$ ipython --no-banner

In [1]: import numpy as np

In [2]: import numpy.linalg as la

In [3]: np.set_printoptions(suppress=True, linewidth=120)

In [4]: arr = np.loadtxt("m.csv", delimiter=",")

In [5]: arr.round(3)
Out[5]: 
array([[-0.379, -0.568,  0.73 ],
       [-0.568,  0.766,  0.301],
       [ 0.73 ,  0.301,  0.613]])

In [6]: evals, V = la.eig(arr)

In [7]: np.round(np.sort(la.eigvals(arr.T)), 3)
Out[7]: array([-1.,  1.,  1.])

In [8]: evals.round(3)
Out[8]: array([-1.,  1.,  1.])

In [9]: x0 = np.array([0, 0, -2])

In [10]: h = np.maximum(arr @ x0, 0)

In [11]: np.maximum(arr @ (3 * x0), 0)
Out[11]: array([0., 0., 0.])

In [12]: arr * (h > 1e-9)[:, None]
Out[12]: 
array([[-0., -0.,  0.],
       [-0.,  0.,  0.],
       [ 0.,  0.,  0.]])

In [13]: np.round(np.tanh(arr @ x0), 3)
Out[13]: array([-0.898, -0.538, -0.842])

In [14]: data = np.loadtxt("run17.csv", delimiter=",")

In [15]: data
Out[15]: 
array([[ 0., -1.,  0.],
       [-1.,  2., -1.],
       [ 0., -1.,  0.]])

In [16]: # looks like rank 2

In [17]: r0, v = data[2], data[1]

In [18]: r0 @ r0
Out[18]: np.float64(1.0)

In [19]: p = (r0 @ v) / (r0 @ r0) * r0

In [20]: round(la.norm(r0 + v) ** 2 + la.norm(r0 - v) ** 2, 3)
Out[20]: np.float64(14.0)

In [21]: evals, V = la.eigh(data)

In [22]: x0 = np.array([6, 6, -3])

In [23]: round(float(x0 @ data @ x0 / (x0 @ x0)), 3), np.round(evals[0], 3), round(evals[-1], 3)
Out[23]: (0.444, np.float64(-0.732), np.float64(2.732))

In [24]: x0 @ data @ x0
Out[24]: np.float64(36.0)

In [25]: (np.sign(V[:, -1].round(6)) == np.sign(V[0, -1].round(6))).astype(int)
Out[25]: array([1, 0, 1])

In [26]: evals, V = la.eigvalsh(data)
Traceback (most recent call last):
  Cell In[26], line 1
    evals, V = la.eigvalsh(data)
ValueError: too many values to unpack (expected 2)


In [27]: evals, V = la.eigh(data)

In [28]: np.round(la.eigvalsh(data @ data), 3) + 0
Out[28]: array([0.   , 0.536, 7.464])

In [29]: np.round(V.T @ data @ V, 3) + 0
Out[29]: 
array([[-0.732,  0.   ,  0.   ],
       [ 0.   ,  0.   ,  0.   ],
       [ 0.   ,  0.   ,  2.732]])

In [30]: np.round(np.abs(V[:, -1]), 3)
Out[30]: array([0.325, 0.888, 0.325])

In [31]: np.abs(V[:, -1]).round(6).argmax()
Out[31]: np.int64(1)

In [32]: np.round(la.eigvalsh(data + -3 * np.eye(3)), 3)
Out[32]: array([-3.732, -3.   , -0.268])

In [33]: np.round(V @ np.diag(evals) @ V.T, 3) + 0
Out[33]: 
array([[ 0., -1.,  0.],
       [-1.,  2., -1.],
       [ 0., -1.,  0.]])

In [34]: F = np.loadtxt("data.csv", delimiter=",")

In [35]: F
Out[35]: 
array([[-2., -2., -2., -2.],
       [-2., -4., -4., -4.],
       [-2., -4., -6., -6.],
       [-2., -4., -6., -8.]])

In [36]: rng = np.random.default_rng(45775)

In [37]: labels = rng.permutation(4)

In [38]: labels
Out[38]: array([3, 0, 1, 2])

In [39]: B = F[labels][:, labels]

In [40]: B
Out[40]: 
array([[-8., -2., -4., -6.],
       [-2., -2., -2., -2.],
       [-4., -2., -4., -4.],
       [-6., -2., -4., -6.]])

In [41]: np.allclose(B, F)
Out[41]: False

In [42]: np.round(np.sort(np.abs(la.eigvals(B))), 3)
Out[42]: array([ 0.566,  0.852,  2.   , 16.582])

In [43]: np.trace(B)
Out[43]: np.float64(-20.0)
